$ python3 -q
>>> import numpy as np
>>> np.set_printoptions(suppress=True, linewidth=140)
>>> tidy = lambda a: np.round(a, 2) + 0
>>> mat = np.cumsum(np.array([[1, 2, 0, -2],
...     [2, -2, -2, -1],
...     [0, 2, -2, 2],
...     [2, 0, -1, 2],
...     [2, 2, -2, 1],
...     [0, 1, -2, 1],
...     [1, 0, -2, -2],
...     [1, -1, 0, 0],
...     [-1, -2, 0, -2],
...     [-2, -1, 2, 2],
...     [1, -2, 0, -2],
...     [2, 1, 2, 0],
...     [1, -2, -1, 0],
...     [1, -1, 0, 1],
...     [0, 0, -1, 2],
...     [2, 2, -1, 1],
...     [1, -2, 1, 1],
...     [-2, 1, 2, 1],
...     [1, 0, -2, -2],
...     [2, -1, 1, -2],
...     [-2, 2, 0, -2],
...     [-2, -2, 2, 0],
...     [2, -1, -1, 1],
...     [1, -1, -2, 2]]), axis=0)
>>> mat
array([[  1,   2,   0,  -2],
       [  3,   0,  -2,  -3],
       [  3,   2,  -4,  -1],
       [  5,   2,  -5,   1],
       [  7,   4,  -7,   2],
       [  7,   5,  -9,   3],
       [  8,   5, -11,   1],
       [  9,   4, -11,   1],
       [  8,   2, -11,  -1],
       [  6,   1,  -9,   1],
       [  7,  -1,  -9,  -1],
       [  9,   0,  -7,  -1],
       [ 10,  -2,  -8,  -1],
       [ 11,  -3,  -8,   0],
       [ 11,  -3,  -9,   2],
       [ 13,  -1, -10,   3],
       [ 14,  -3,  -9,   4],
       [ 12,  -2,  -7,   5],
       [ 13,  -2,  -9,   3],
       [ 15,  -3,  -8,   1],
       [ 13,  -1,  -8,  -1],
       [ 11,  -3,  -6,  -1],
       [ 13,  -4,  -7,   0],
       [ 14,  -5,  -9,   2]])
>>> proj = mat @ np.linalg.solve(mat.T @ mat, mat.T)
>>> tidy(proj @ mat[:, 3])
array([-2., -3., -1.,  1.,  2.,  3.,  1.,  1., -1.,  1., -1., -1., -1.,  0.,  2.,  3.,  4.,  5.,  3.,  1., -1., -1.,  0.,  2.])
>>> np.linalg.matrix_rank(np.eye(24) - proj)
np.int64(20)
>>> Y = np.c_[mat[:, :3] @ np.array([[2, 2, 2], [-1, 2, 1], [0, 1, -2]]), np.array([-5, -6, -1, 3, -5, -4, -8, -2, 4, -4, 1, -5, 8, 8, -3, -3, -5, -2, 5, 6, -5, 2, -2, -8])]
>>> print(Y)
[[ 0  6  4 -5]
 [ 6  4 10 -6]
 [ 4  6 16 -1]
 [ 8  9 22  3]
 [10 15 32 -5]
 [ 9 15 37 -4]
 [11 15 43 -8]
 [14 15 44 -2]
 [14  9 40  4]
 [11  5 31 -4]
 [15  3 31  1]
 [18 11 32 -5]
 [22  8 34  8]
 [25  8 35  8]
 [25  7 37 -3]
 [27 14 45 -3]
 [31 13 43 -5]
 [26 13 36 -2]
 [28 13 42  5]
 [33 16 43  6]
 [27 16 41 -5]
 [25 10 31  2]
 [30 11 36 -2]
 [33  9 41 -8]]
>>> print(tidy(np.linalg.norm(Y - mat @ np.linalg.lstsq(mat, Y)[0], axis=0)))
[ 0.    0.    0.   21.92]
>>> u = np.array([-1, -2])
>>> np.polyval(u, Y[20])
array([-29, -18, -43,   3])
>>> np.cross(Y[20, :3], Y[2, :3])
array([  10, -268,   98])
>>> np.correlate(Y[20], Y[2], "full")
array([-27, 416, 377, 865, 230, 134, -20])
>>> u = np.array([-2, 0, -1]) + 0.5
>>> E = np.outer(u, u) / (u @ u)
>>> tidy(E)
array([[ 0.82, -0.27,  0.27],
       [-0.27,  0.09, -0.09],
       [ 0.27, -0.09,  0.09]])
>>> Uu, sig, VT = np.linalg.svd(E)
>>> tidy(sig)
array([1., 0., 0.])
>>> Y = Uu[:, :1] @ np.diag(sig[:1]) @ VT[:1]
>>> tidy(np.linalg.norm(E - Y, 2)), tidy(sig[1])
(np.float64(0.0), np.float64(0.0))
>>> tidy(Y)
array([[ 0.82, -0.27,  0.27],
       [-0.27,  0.09, -0.09],
       [ 0.27, -0.09,  0.09]])
>>> tidy(np.abs(E - Y).max())
np.float64(0.0)
>>> np.linalg.matrix_rank(E, rtol=0.05)
np.int64(1)
>>> tidy(np.linalg.norm(E - Y) / np.linalg.norm(E))
np.float64(0.0)
>>> print(np.allclose(E[:-1].T @ np.linalg.lstsq(E[:-1].T, E[-1])[0], E[-1]))
True
>>> tidy(E @ np.linalg.pinv(E) @ E)
array([[ 0.82, -0.27,  0.27],
       [-0.27,  0.09, -0.09],
       [ 0.27, -0.09,  0.09]])
>>> print(np.abs(np.diag(np.linalg.qr(E)[1])) > 1e-9)
[ True False False]
>>> M = np.load("arr.npy")
>>> M
array([[ 5,  0,  0,  0,  0,  0,  0,  0,  0],
       [ 0, -5,  0,  0,  0,  0,  0,  0,  0],
       [ 0,  0,  0,  0,  0,  0,  0,  0,  0],
       [ 0,  0,  0, -4,  0,  0,  0,  0,  0],
       [ 0,  0,  0,  0,  1,  0,  0,  0,  0],
       [ 0,  0,  0,  0,  0,  9,  0,  0,  0],
       [ 0,  0,  0,  0,  0,  0,  1,  0,  0],
       [ 0,  0,  0,  0,  0,  0,  0, -2,  0],
       [ 0,  0,  0,  0,  0,  0,  0,  0,  8]])
>>> proj = np.triu(np.array([[2, 2, -3], [-3, -2, -3], [-3, 1, -1]]), 1) + np.eye(3)
>>> Y = proj @ E @ np.linalg.inv(proj)
>>> tidy(proj @ E - E @ proj)
array([[-1.36, -1.18,  1.18],
       [-0.82,  0.82, -0.82],
       [ 0.  , -0.55,  0.55]])
>>> print(tidy(np.linalg.det(Y)))
0.0
>>> M @ M
array([[25,  0,  0,  0,  0,  0,  0,  0,  0],
       [ 0, 25,  0,  0,  0,  0,  0,  0,  0],
       [ 0,  0,  0,  0,  0,  0,  0,  0,  0],
       [ 0,  0,  0, 16,  0,  0,  0,  0,  0],
       [ 0,  0,  0,  0,  1,  0,  0,  0,  0],
       [ 0,  0,  0,  0,  0, 81,  0,  0,  0],
       [ 0,  0,  0,  0,  0,  0,  1,  0,  0],
       [ 0,  0,  0,  0,  0,  0,  0,  4,  0],
       [ 0,  0,  0,  0,  0,  0,  0,  0, 64]])
>>> print(tidy(np.sort(np.abs(np.linalg.eigvals(M)))))
[0. 1. 1. 2. 4. 5. 5. 8. 9.]
>>> (M + M.T) / 2
array([[ 5.,  0.,  0.,  0.,  0.,  0.,  0.,  0.,  0.],
       [ 0., -5.,  0.,  0.,  0.,  0.,  0.,  0.,  0.],
       [ 0.,  0.,  0.,  0.,  0.,  0.,  0.,  0.,  0.],
       [ 0.,  0.,  0., -4.,  0.,  0.,  0.,  0.,  0.],
       [ 0.,  0.,  0.,  0.,  1.,  0.,  0.,  0.,  0.],
       [ 0.,  0.,  0.,  0.,  0.,  9.,  0.,  0.,  0.],
       [ 0.,  0.,  0.,  0.,  0.,  0.,  1.,  0.,  0.],
       [ 0.,  0.,  0.,  0.,  0.,  0.,  0., -2.,  0.],
       [ 0.,  0.,  0.,  0.,  0.,  0.,  0.,  0.,  8.]])
>>> tidy(np.abs(np.linalg.eigvals(M)).max())
np.float64(9.0)
>>> np.linalg.determinant(M)
Traceback (most recent call last):
  File "<python-input-39>", line 1, in <module>
    np.linalg.determinant(M)
    ^^^^^^^^^^^^^^^^^^^^^
AttributeError: module 'numpy.linalg' has no attribute 'determinant'
>>> np.trace(M)
np.int64(13)
>>> np.linalg.matrix_power(M, 2)
array([[25,  0,  0,  0,  0,  0,  0,  0,  0],
       [ 0, 25,  0,  0,  0,  0,  0,  0,  0],
       [ 0,  0,  0,  0,  0,  0,  0,  0,  0],
       [ 0,  0,  0, 16,  0,  0,  0,  0,  0],
       [ 0,  0,  0,  0,  1,  0,  0,  0,  0],
       [ 0,  0,  0,  0,  0, 81,  0,  0,  0],
       [ 0,  0,  0,  0,  0,  0,  1,  0,  0],
       [ 0,  0,  0,  0,  0,  0,  0,  4,  0],
       [ 0,  0,  0,  0,  0,  0,  0,  0, 64]])
>>> np.allclose(M, M.T)
True
>>> rank = np.linalg.matrix_rank(M)
>>> rank
np.int64(8)
>>> N = np.linalg.svd(M)[2][rank:].T
>>> [int(np.linalg.matrix_rank(np.delete(M, i, axis=0))) for i in range(9)]
[7, 7, 8, 7, 7, 7, 7, 7, 7]
>>> N[:, 0] / N[np.abs(N[:, 0]).round(6).argmax(), 0]
array([0., 0., 1., 0., 0., 0., 0., 0., 0.])
>>> print(M @ N)
[[0.]
 [0.]
 [0.]
 [0.]
 [0.]
 [0.]
 [0.]
 [0.]
 [0.]]
>>> [int(np.linalg.matrix_rank(M[:, :j + 1])) for j in range(9)]
[1, 2, 2, 3, 4, 5, 6, 7, 8]
>>> z = mat[:, 2] > np.median(mat[:, 2])
>>> u = mat[z].mean(axis=0) - mat[~z].mean(axis=0)
>>> tidy(u)
array([-3.49,  0.58,  4.2 , -1.13])
>>> feats = np.load("layer4.npy")
>>> tidy(feats)
array([[0.5 , 0.  , 0.5 , 0.  ],
       [0.  , 0.5 , 0.25, 0.25],
       [0.  , 0.  , 1.  , 0.  ],
       [0.33, 0.33, 0.  , 0.33]])
>>> # row-stochastic, so 1 is an eigenvalue
>>> tidy(np.linalg.det(feats[::-1]))
np.float64(0.04)
>>> tidy(np.kron(np.eye(2, dtype=int), feats))
array([[0.5 , 0.  , 0.5 , 0.  , 0.  , 0.  , 0.  , 0.  ],
       [0.  , 0.5 , 0.25, 0.25, 0.  , 0.  , 0.  , 0.  ],
       [0.  , 0.  , 1.  , 0.  , 0.  , 0.  , 0.  , 0.  ],
       [0.33, 0.33, 0.  , 0.33, 0.  , 0.  , 0.  , 0.  ],
       [0.  , 0.  , 0.  , 0.  , 0.5 , 0.  , 0.5 , 0.  ],
       [0.  , 0.  , 0.  , 0.  , 0.  , 0.5 , 0.25, 0.25],
       [0.  , 0.  , 0.  , 0.  , 0.  , 0.  , 1.  , 0.  ],
       [0.  , 0.  , 0.  , 0.  , 0.33, 0.33, 0.  , 0.33]])
>>> tidy(np.einsum("ij,ji->", feats, feats))
np.float64(1.78)
>>> tidy(np.poly(feats))
array([ 1.  , -2.33,  1.83, -0.54,  0.04])
>>> G = feats.T @ feats
>>> tidy(np.linalg.eigvalsh(G)[::-1])
array([1.41, 0.54, 0.25, 0.01])
>>> tidy(np.linalg.svd(feats, compute_uv=False) ** 2)
array([1.41, 0.54, 0.25, 0.01])
>>> vec = np.array([3, 5, 4, 3])
>>> target = feats @ vec
>>> print(tidy(target))
[3.5  4.25 4.   3.67]
>>> tidy(np.linalg.solve(feats.T, feats[0]))
array([1., 0., 0., 0.])
>>> tidy(np.linalg.solve(feats, feats[:, 1]))
array([0., 1., 0., 0.])
